In [1]: import numpy as np

In [2]: from numpy import linalg as LA

In [3]: np.set_printoptions(suppress=True, linewidth=160)

In [4]: r0 = np.array([2, 1, 2])

In [5]: r1 = np.array([-3, -2, 0, 3, -1])

In [6]: X = r0[:, None] + r1[None, :]

In [7]: X
Out[7]: 
array([[-1,  0,  2,  5,  1],
       [-2, -1,  1,  4,  0],
       [-1,  0,  2,  5,  1]])

In [8]: # rank 2

In [9]: r = LA.matrix_rank(X)

In [10]: r
Out[10]: np.int64(2)

In [11]: N = LA.svd(X)[2][r:].T

In [12]: [int(LA.matrix_rank(np.delete(X, i, axis=0))) for i in range(3)]
Out[12]: [2, 1, 2]

In [13]: print(N.shape)
(5, 3)

In [14]: print([int(LA.matrix_rank(X[:, :j + 1])) for j in range(5)])
[1, 2, 2, 2, 2]

In [15]: np.allclose(X @ N, 0)
Out[15]: True

In [16]: print(np.round(X @ N, 3) + 0)
[[0. 0. 0.]
 [0. 0. 0.]
 [0. 0. 0.]]

In [17]: left, s, vt = LA.svd(X)

In [18]: evecs = vt[:(s > 1e-8).sum()]

In [19]: rng = np.random.default_rng(9147)

In [20]: x0 = X[1] + -2 * X[0] + rng.integers(2) * np.eye(5)[1]

In [21]: x0
Out[21]: array([ 0., -1., -3., -6., -2.])

In [22]: print(LA.matrix_rank(np.vstack([X, x0])))
2

In [23]: data = np.tril(np.array([[0, 2, 2, 0, 0],
    ...:     [2, 0, 1, 2, 0],
    ...:     [2, 1, 2, 2, 2],
    ...:     [2, 0, 2, 0, 0],
    ...:     [1, 2, 2, 1, 0]]), -1) + np.eye(5, dtype=int)

In [24]: data
Out[24]: 
array([[1, 0, 0, 0, 0],
       [2, 1, 0, 0, 0],
       [2, 1, 1, 0, 0],
       [2, 0, 2, 1, 0],
       [1, 2, 2, 1, 1]])

In [25]: # triangular, det is the product of the diagonal

In [26]: round(float(LA.norm(data[3] - data[1])), 3)
Out[26]: 2.449

In [27]: print(np.round(LA.norm(data, axis=1), 3))
[1.    2.236 2.449 3.    3.317]

In [28]: LA.norm(data, axis=1).argmax()
Out[28]: np.int64(4)

In [29]: np.round(LA.norm(data, "nuc"), 3)
Out[29]: np.float64(9.23)

In [30]: data[3] @ data[1]
Out[30]: np.int64(4)

In [31]: W0 = np.load("run1.npy")

In [32]: W0
Out[32]: 
array([[ 0.3,  1.7,  0.8],
       [ 0.3,  0. , -1. ]])

In [33]: B = W0 + rng.integers(-2, 3, (2, 1)) @ rng.integers(-2, 3, (1, 3))

In [34]: print(B)
[[-3.7  5.7 -1.2]
 [-3.7  4.  -3. ]]

In [35]: print(np.round(LA.svd(B - W0, compute_uv=False), 3) + 0)
[8.485 0.   ]

In [36]: feats = np.load("sample2.npy")

In [37]: feats
Out[37]: 
array([[ 0.071, -2.116, -1.71 ],
       [ 0.621,  0.815,  0.454],
       [ 1.276, -0.248, -0.85 ],
       [-0.148,  0.169, -0.829]])

In [38]: Q, evecs = LA.qr(feats[:, :2])[0], LA.qr(feats[:, 2:])[0]

In [39]: s = LA.svd(Q.T @ evecs, compute_uv=False)

In [40]: np.round(np.degrees(np.arccos(s.clip(0, 1))), 3)
Out[40]: array([29.001])

In [41]: s.round(3)
Out[41]: array([0.875])

In [42]: np.round(LA.norm(Q @ Q.T - evecs @ evecs.T, 2), 3)
Out[42]: np.float64(1.0)

In [43]: P = feats @ LA.solve(feats.T @ feats, feats.T)

In [44]: P.round(3)
Out[44]: 
array([[ 0.86 , -0.309,  0.154, -0.038],
       [-0.309,  0.319,  0.339, -0.084],
       [ 0.154,  0.339,  0.831,  0.042],
       [-0.038, -0.084,  0.042,  0.99 ]])

In [45]: np.round(P @ feats[:, 2], 3)
Out[45]: array([-1.71 ,  0.454, -0.85 , -0.829])

In [46]: np.round(np.diag(P), 3)
Out[46]: array([0.86 , 0.319, 0.831, 0.99 ])

In [47]: idx = rng.permutation(3)

In [48]: B = feats[:, idx] * rng.choice([-1, 1], 3)

In [49]: B
Out[49]: 
array([[-2.116,  1.71 , -0.071],
       [ 0.815, -0.454, -0.621],
       [-0.248,  0.85 , -1.276],
       [ 0.169,  0.829,  0.148]])

In [50]: left, _, vt = LA.svd(feats.T @ B)

In [51]: idx
Out[51]: array([1, 2, 0])

In [52]: np.round(left @ vt, 3) + 0
Out[52]: 
array([[ 0.,  0., -1.],
       [ 1.,  0.,  0.],
       [ 0., -1.,  0.]])

In [53]: B = feats + rng.integers(-2, 3, (4, 1)) @ rng.integers(-2, 3, (1, 3))

In [54]: B.round(3)
Out[54]: 
array([[ 0.071, -4.116,  2.29 ],
       [ 0.621,  1.815, -1.546],
       [ 1.276,  0.752, -2.85 ],
       [-0.148, -1.831,  3.171]])

In [55]: np.round(LA.svd(B - feats, compute_uv=False), 3) + 0
Out[55]: array([7.071, 0.   , 0.   ])

In [56]: T = np.stack([feats, -3 * feats, feats[::-1]])

In [57]: print(LA.matrix_rank(T.reshape(3, -1)))
2

In [58]: np.round(LA.norm(T, axis=(1, 2)), 3)
Out[58]: array([ 3.437, 10.311,  3.437])

In [59]: np.round(np.einsum("bij,cij->bc", T, T), 3)
Out[59]: 
array([[ 11.812, -35.437,   2.508],
       [-35.437, 106.312,  -7.523],
       [  2.508,  -7.523,  11.812]])

In [60]: LA.matrix_rank(T)
Out[60]: array([3, 3, 3])

In [61]: J = np.array([[0.02, -1.0, -1.0, -1.0],
    ...:     [1.0, 0.02, -2.0, -2.0],
    ...:     [-2.0, 0.0, 0.02, -1.0],
    ...:     [0.0, -1.0, -1.0, -0.98]])

In [62]: round(float(LA.norm(J)), 3)
Out[62]: 4.468

In [63]: J.mean(axis=0)
Out[63]: array([-0.245, -0.495, -0.995, -1.245])

In [64]: J[4]
---------------------------------------------------------------------------
IndexError                                Traceback (most recent call last)
Cell In[64], line 1
----> 1 J[4]

IndexError: index 4 is out of bounds for axis 0 with size 4

In [65]: J.shape
Out[65]: (4, 4)

In [66]: LA.matrix_rank(J)
Out[66]: np.int64(4)

In [67]: np.round(LA.matrix_power(J, 2), 3)
Out[67]: 
array([[ 1.  ,  0.96,  2.96,  3.96],
       [ 4.04,  1.  ,  0.92,  2.92],
       [-0.08,  3.  ,  3.  ,  2.96],
       [ 1.  ,  0.96,  2.96,  3.96]])

In [68]: np.round(np.trace(J), 3)
Out[68]: np.float64(-0.92)

In [69]: round(float(LA.det(J)), 3)
Out[69]: -0.122

In [70]: np.allclose(J, J.T)
Out[70]: False

In [71]: (J - J.T) / 2
Out[71]: 
array([[ 0. , -1. ,  0.5, -0.5],
       [ 1. ,  0. , -1. , -0.5],
       [-0.5,  1. ,  0. ,  0. ],
       [ 0.5,  0.5,  0. ,  0. ]])

In [72]: B = X / LA.norm(X, axis=1, keepdims=True)

In [73]: C2 = B @ B.T

In [74]: C2[0].round(3)
Out[74]: array([1.   , 0.919, 1.   ])

In [75]: print(np.argwhere(np.triu(np.abs(C2) > 0.95, 1)))
[[0 2]]

In [76]: C2.round(3)
Out[76]: 
array([[1.   , 0.919, 1.   ],
       [0.919, 1.   , 0.919],
       [1.   , 0.919, 1.   ]])

In [77]: (C2 - 2 * np.eye(3)).round(6).argmax(axis=1)
Out[77]: array([2, 0, 0])

In [78]: m1 = np.array([[-2, -3, -2, -3, -2, -3],
    ...:     [5, 2, 5, 2, 5, 2],
    ...:     [2, 3, 2, 3, 2, 3],
    ...:     [-2, -3, -2, -3, -2, -3],
    ...:     [5, 2, 5, 2, 5, 2],
    ...:     [2, 3, 2, 3, 2, 3]])

In [79]: # rows and columns are dependent

In [80]: W1 = np.array([[-2, -2, -1, 2, -2, 2],
    ...:     [0, -2, -1, 1, 1, 1],
    ...:     [-2, 1, -2, -2, 0, -1],
    ...:     [0, 0, -2, 1, 1, 0],
    ...:     [2, 0, 1, 1, 0, -1],
    ...:     [-2, 2, 1, -2, -2, 0]])

In [81]: coef = np.array([1, 1, 0, 2, 1, 0])

In [82]: act = np.maximum(m1 @ W1 + coef, 0)

In [83]: act
Out[83]: 
array([[11,  3, 10,  0,  5,  0],
       [ 0,  0,  0,  7,  0,  2],
       [ 0,  0,  0,  4,  0,  3],
       [11,  3, 10,  0,  5,  0],
       [ 0,  0,  0,  7,  0,  2],
       [ 0,  0,  0,  4,  0,  3]])

In [84]: W2 = np.array([[3, 3], [2, 0], [1, 2], [0, 1], [0, 1], [2, 1]])

In [85]: act @ W2
Out[85]: 
array([[49, 58],
       [ 4,  9],
       [ 6,  7],
       [49, 58],
       [ 4,  9],
       [ 6,  7]])

In [86]: np.allclose(m1[:-1].T @ LA.lstsq(m1[:-1].T, m1[-1])[0], m1[-1])
Out[86]: True

In [87]: T = np.stack([m1, 3 * m1, m1[::-1]])

In [88]: (T @ m1.T).shape
Out[88]: (3, 6, 6)

In [89]: np.round(LA.det(T), 3)
Out[89]: array([0., 0., 0.])

In [90]: np.einsum("bij,cij->bc", T, T)
Out[90]: 
array([[ 330,  990,   18],
       [ 990, 2970,   54],
       [  18,   54,  330]])

In [91]: LA.matrix_rank(T.reshape(3, -1))
Out[91]: np.int64(2)

In [92]: np.round(LA.norm(T, axis=(1, 2)), 3)
Out[92]: array([18.166, 54.498, 18.166])

In [93]: arr = np.load("mat.npy")

In [94]: print(arr)
[[ -0.138   3.888 -12.045]
 [  0.083   2.042  -5.948]
 [ -0.131   1.955  -5.955]]

In [95]: # column 2 is much longer than the rest

In [96]: Q, evecs = LA.qr(arr[:, :2])[0], LA.qr(arr[:, 2:])[0]

In [97]: s = LA.svd(Q.T @ evecs, compute_uv=False)

In [98]: round(LA.norm(Q @ Q.T - evecs @ evecs.T, 2), 3)
Out[98]: np.float64(1.0)

In [99]: print(s.round(3))
[1.]

In [100]: evals, evecs = LA.eig(arr)

In [101]: np.round(np.sort(LA.eigvals(arr @ arr)), 3)
Out[101]: array([ 0.011,  0.106, 20.078])

In [102]: np.round(np.sort(LA.eigvals(LA.inv(arr))), 3)
Out[102]: array([-0.223,  3.07 ,  9.606])

In [103]: print(round(float(np.prod(evals)), 3))
-0.152

In [104]: np.round(arr @ evecs[:, 0] - evals[0] * evecs[:, 0], 3) + 0
Out[104]: array([0., 0., 0.])

In [105]: np.round(np.sort(LA.eigvals(arr.T)), 3)
Out[105]: array([-4.481,  0.104,  0.326])
